$ ipython --no-banner

In [1]: import numpy as np

In [2]: from numpy import linalg as LA

In [3]: np.set_printoptions(precision=2, suppress=True, linewidth=200, legacy="1.25")

In [4]: def rd(a):
   ...:     return np.round(a, 2) + 0
   ...: 

In [5]: F = np.load("run13.npy")

In [6]: F
Out[6]: 
array([[0, 5, 9],
       [0, 8, 1],
       [0, 0, 4]])

In [7]: theta = np.radians(45)

In [8]: r_ = np.eye(3)

In [9]: r_[0, 0] = r_[2, 2] = np.cos(theta)

In [10]: r_[0, 2], r_[2, 0] = -np.sin(theta), np.sin(theta)

In [11]: rd(r_)
Out[11]: 
array([[ 0.71,  0.  , -0.71],
       [ 0.  ,  1.  ,  0.  ],
       [ 0.71,  0.  ,  0.71]])

In [12]: M2 = F @ r_.T

In [13]: np.allclose(LA.norm(F, axis=1), LA.norm(M2, axis=1))
Out[13]: True

In [14]: print(np.allclose(F @ F.T, M2 @ M2.T))
True

In [15]: hat = np.triu(np.array([[-4, 3, 1], [5, 5, 4], [-2, 0, 3]]), 1) + np.eye(3)

In [16]: M2 = hat @ F @ LA.inv(hat)

In [17]: print(hat @ F - F @ hat)
[[  0.  24. -13.]
 [  0.   0. -16.]
 [  0.   0.   0.]]

In [18]: print(np.poly(M2))
[  1. -12.  32.   0.]

In [19]: M2
Out[19]: 
array([[   0.,   29., -100.],
       [   0.,    8.,  -15.],
       [   0.,    0.,    4.]])

In [20]: U, sv, Vh = LA.svd(F)

In [21]: evecs = Vh[:(sv > 1e-8).sum()]

In [22]: rng = np.random.default_rng(43076)

In [23]: x = F[1] + 3 * F[0] + rng.integers(2) * np.eye(3)[2]

In [24]: x
Out[24]: array([ 0., 23., 29.])

In [25]: LA.matrix_rank(np.vstack([F, x]))
Out[25]: 2

In [26]: print(np.allclose(evecs.T @ evecs @ x, x))
True

In [27]: rd(LA.norm(x - evecs.T @ evecs @ x))
Out[27]: 0.0

In [28]: mat = np.array([[-0.6, -0.6, 1.2, 0.2, -0.7, -0.7],
    ...:     [0.12, 0.12, -0.24, -0.04, 0.14, 0.14],
    ...:     [-0.3, -0.3, 0.6, 0.1, -0.35, -0.35],
    ...:     [0.54, 0.54, -1.08, -0.18, 0.63, 0.63],
    ...:     [0.42, 0.42, -0.84, -0.14, 0.49, 0.49]])

In [29]: r = LA.matrix_rank(F)

In [30]: r
Out[30]: 2

In [31]: N = LA.svd(F)[2][r:].T

In [32]: print(N.shape)
(3, 1)

In [33]: np.allclose(F @ N, 0)
Out[33]: True

In [34]: N @ N.T
Out[34]: 
array([[1., 0., 0.],
       [0., 0., 0.],
       [0., 0., 0.]])

In [35]: [int(LA.matrix_rank(F[:, :j + 1])) for j in range(3)]
Out[35]: [0, 1, 2]

In [36]: [int(LA.matrix_rank(np.delete(F, i, axis=0))) for i in range(3)]
Out[36]: [2, 2, 2]

In [37]: LA.matrix_rank(F.T @ F), LA.matrix_rank(F @ F.T)
Out[37]: (2, 2)

In [38]: r = LA.matrix_rank(mat)

In [39]: r
Out[39]: 1

In [40]: N = LA.svd(mat)[2][r:].T

In [41]: np.allclose(mat @ N, 0)
Out[41]: True

In [42]: rd(N @ N.T)
Out[42]: 
array([[ 0.89, -0.11,  0.23,  0.04, -0.13, -0.13],
       [-0.11,  0.89,  0.23,  0.04, -0.13, -0.13],
       [ 0.23,  0.23,  0.55, -0.08,  0.26,  0.26],
       [ 0.04,  0.04, -0.08,  0.99,  0.04,  0.04],
       [-0.13, -0.13,  0.26,  0.04,  0.85, -0.15],
       [-0.13, -0.13,  0.26,  0.04, -0.15,  0.85]])

In [43]: [int(LA.matrix_rank(np.delete(mat, i, axis=0))) for i in range(5)]
Out[43]: [1, 1, 1, 1, 1]

In [44]: print([int(LA.matrix_rank(mat[:i])) for i in range(1, len(mat) + 1)])
[1, 1, 1, 1, 1]

In [45]: print(N.shape)
(6, 5)

In [46]: U, sv, Vh = LA.svd(mat)

In [47]: rd(sv)
Out[47]: array([2.87, 0.  , 0.  , 0.  , 0.  ])

In [48]: M2 = U[:, :1] @ np.diag(sv[:1]) @ Vh[:1]

In [49]: rd(M2)
Out[49]: 
array([[-0.6 , -0.6 ,  1.2 ,  0.2 , -0.7 , -0.7 ],
       [ 0.12,  0.12, -0.24, -0.04,  0.14,  0.14],
       [-0.3 , -0.3 ,  0.6 ,  0.1 , -0.35, -0.35],
       [ 0.54,  0.54, -1.08, -0.18,  0.63,  0.63],
       [ 0.42,  0.42, -0.84, -0.14,  0.49,  0.49]])

In [50]: rd(LA.norm(mat - M2, 2)), rd(sv[1])
Out[50]: (0.0, 0.0)

In [51]: LA.matrix_rank(mat, rtol=0.05)
Out[51]: 1

In [52]: rd(np.abs(mat - M2).max())
Out[52]: 0.0

In [53]: K = np.eye(3, dtype=int)[rng.permutation(3)]

In [54]: K
Out[54]: 
array([[0, 1, 0],
       [1, 0, 0],
       [0, 0, 1]])

In [55]: rd(np.sort(np.abs(LA.eigvals(K)))[::-1])
Out[55]: array([1., 1., 1.])

In [56]: LA.matrix_power(K, 100)
Out[56]: 
array([[1, 0, 0],
       [0, 1, 0],
       [0, 0, 1]])

In [57]: K.sum(axis=1)
Out[57]: array([1, 1, 1])

In [58]: pr = np.eye(3)[0]

In [59]: for _ in range(5):
    ...:     pr = pr @ K
    ...:     print(pr.round(2))
    ...: 
[0. 1. 0.]
[1. 0. 0.]
[0. 1. 0.]
[1. 0. 0.]
[0. 1. 0.]

In [60]: labels = rng.permutation(3)

In [61]: M2 = K[:, labels] * rng.choice([-1, 1], 3)

In [62]: M2
Out[62]: 
array([[ 0, -1,  0],
       [ 0,  0,  1],
       [ 1,  0,  0]])

In [63]: U, _, Vh = LA.svd(K.T @ M2)

In [64]: rd(LA.lstsq(K, M2)[0])
Out[64]: 
array([[ 0.,  0.,  1.],
       [ 0., -1.,  0.],
       [ 1.,  0.,  0.]])

In [65]: A = np.loadtxt("sample8.csv", delimiter=",")

In [66]: A
Out[66]: 
array([[-0.78, -0.51,  0.49,  0.28],
       [ 0.11,  0.15, -0.11, -0.05],
       [-4.33, -2.9 ,  2.91,  1.42],
       [ 1.43,  0.94, -0.95, -0.46],
       [ 2.75,  1.82, -1.82, -0.92],
       [-4.67, -3.15,  3.1 ,  1.57],
       [ 0.67,  0.47, -0.46, -0.19],
       [ 4.27,  2.86, -2.82, -1.4 ],
       [-3.06, -2.01,  2.03,  0.99],
       [ 0.21,  0.15, -0.14, -0.08],
       [-5.69, -3.77,  3.8 ,  1.87],
       [-1.1 , -0.74,  0.74,  0.36],
       [-1.22, -0.82,  0.81,  0.43],
       [-3.09, -2.07,  2.09,  1.01],
       [ 1.59,  1.05, -1.06, -0.55],
       [ 3.36,  2.2 , -2.18, -1.11],
       [ 2.13,  1.44, -1.43, -0.7 ]])

In [67]: D = LA.norm(A[:, None] - A[None], axis=-1)

In [68]: rd(D[:5, :5])
Out[68]: 
array([[ 0.  ,  1.3 ,  5.05,  3.1 ,  4.97],
       [ 1.3 ,  0.  ,  6.35,  1.8 ,  3.67],
       [ 5.05,  6.35,  0.  ,  8.15, 10.01],
       [ 3.1 ,  1.8 ,  8.15,  0.  ,  1.87],
       [ 4.97,  3.67, 10.01,  1.87,  0.  ]])

In [69]: np.flatnonzero(D[12] < D.mean() / 2)
Out[69]: array([ 0,  1,  9, 11, 12])

In [70]: O, r_ = LA.qr(A)

In [71]: print(rd(np.abs(np.diag(r_))))
[11.91  0.11  0.07  0.06]

In [72]: rd(abs(r_[0, 0])), rd(LA.norm(A[:, 0]))
Out[72]: (11.91, 11.91)

In [73]: rd(O @ r_)
Out[73]: 
array([[-0.78, -0.51,  0.49,  0.28],
       [ 0.11,  0.15, -0.11, -0.05],
       [-4.33, -2.9 ,  2.91,  1.42],
       [ 1.43,  0.94, -0.95, -0.46],
       [ 2.75,  1.82, -1.82, -0.92],
       [-4.67, -3.15,  3.1 ,  1.57],
       [ 0.67,  0.47, -0.46, -0.19],
       [ 4.27,  2.86, -2.82, -1.4 ],
       [-3.06, -2.01,  2.03,  0.99],
       [ 0.21,  0.15, -0.14, -0.08],
       [-5.69, -3.77,  3.8 ,  1.87],
       [-1.1 , -0.74,  0.74,  0.36],
       [-1.22, -0.82,  0.81,  0.43],
       [-3.09, -2.07,  2.09,  1.01],
       [ 1.59,  1.05, -1.06, -0.55],
       [ 3.36,  2.2 , -2.18, -1.11],
       [ 2.13,  1.44, -1.43, -0.7 ]])

In [74]: np.allclose(r_.T @ r_, A.T @ A)
Out[74]: True

In [75]: print(rd(r_))
[[11.91  7.94 -7.92 -3.93]
 [ 0.   -0.11  0.05  0.01]
 [ 0.    0.   -0.07  0.03]
 [ 0.    0.    0.   -0.06]]

In [76]: Xc = A - A.mean(axis=0)

In [77]: evecs = LA.svd(Xc)[2][:1]

In [78]: M2 = Xc - Xc @ evecs.T @ evecs

In [79]: rd(np.diag(evecs.T @ evecs))
Out[79]: array([0.5 , 0.22, 0.22, 0.05])

In [80]: x = np.array([2, 2, 2, 0])

In [81]: y = A @ x

In [82]: rd(LA.lstsq(A, y)[0])
Out[82]: array([2., 2., 2., 0.])

In [83]: y = y + 0.05 * rng.normal(size=17)

In [84]: print(rd(y))
[ -1.62   0.28  -8.6    2.79   5.57  -9.38   1.35   8.59  -6.1    0.43 -11.34  -2.18  -2.48  -6.08   3.13   6.68   4.3 ]

In [85]: beta, *_ = LA.lstsq(A, y)

In [86]: beta.round()
Out[86]: array([ 2.,  1.,  1., -1.])

In [87]: rd(A.T @ (y - A @ beta))
Out[87]: array([0., 0., 0., 0.])

In [88]: print([round(float(LA.norm(LA.solve(A.T @ A + lam * np.eye(4), A.T @ y))), 2) for lam in (0, 1, 10, 100)])
[2.74, 1.41, 1.37, 1.04]

In [89]: rd(beta)
Out[89]: array([ 1.88,  1.33,  1.41, -0.51])

In [90]: M = np.load("x.npy")

In [91]: M
Out[91]: 
array([[ 0,  2, -1,  2, -4],
       [-2,  1,  1,  0,  4],
       [ 0, -1,  0,  2,  0],
       [ 2,  1,  0,  1,  0],
       [ 2,  2,  0, -2,  0]])

In [92]: U, sv, Vh = LA.svd(M, full_matrices=False)

In [93]: rd(Vh @ Vh.T)
Out[93]: 
array([[1., 0., 0., 0., 0.],
       [0., 1., 0., 0., 0.],
       [0., 0., 1., 0., 0.],
       [0., 0., 0., 1., 0.],
       [0., 0., 0., 0., 1.]])

In [94]: print(rd(sv / sv[0]))
[1.   0.65 0.46 0.38 0.  ]

In [95]: f = np.array([-2, -6, -3])

In [96]: np.correlate(M[0], M[3], "full")
Out[96]: array([ 0,  0,  2, -1,  4, -1,  0,  0, -8])

In [97]: np.array([np.convolve(row, f, "same") for row in M])
Out[97]: 
array([[ -4, -10,  -4,  -1,  18],
       [ 10,  -2,  -9, -11, -24],
       [  2,   6,  -1, -12,  -6],
       [-14, -12,  -5,  -6,  -3],
       [-16, -18,  -2,  12,   6]])

In [98]: np.cross(M[0, :3], M[3, :3])
Out[98]: array([ 1, -2, -4])

In [99]: np.convolve(M[0], f)
Out[99]: array([  0,  -4, -10,  -4,  -1,  18,  12])

In [100]: r = LA.matrix_rank(M)

In [101]: r
Out[101]: 4

In [102]: N = LA.svd(M)[2][r:].T

In [103]: [int(LA.matrix_rank(np.delete(M, i, axis=0))) for i in range(5)]
Out[103]: [4, 4, 4, 4, 4]

In [104]: [int(LA.matrix_rank(M[:i])) for i in range(1, len(M) + 1)]
Out[104]: [1, 2, 3, 4, 4]

In [105]: x = np.array([3, 0, 5, 3, 5])

In [106]: a = np.maximum(M @ x, 0)

In [107]: np.maximum(M @ x, 0) - np.maximum(-M @ x, 0)
Out[107]: array([-19,  19,   6,   9,   0])

In [108]: M.T @ a
Out[108]: array([-20,  22,  19,  21,  76])

In [109]: np.maximum(M @ (3 * x), 0)
Out[109]: array([ 0, 57, 18, 27,  0])

In [110]: labels = rng.permutation(3)

In [111]: labels
Out[111]: array([2, 1, 0])

In [112]: M2 = F[labels][:, labels]

In [113]: rd(LA.det(M2)), rd(LA.det(F[labels]))
Out[113]: (0.0, 0.0)

In [114]: np.trace(M2)
Out[114]: 12
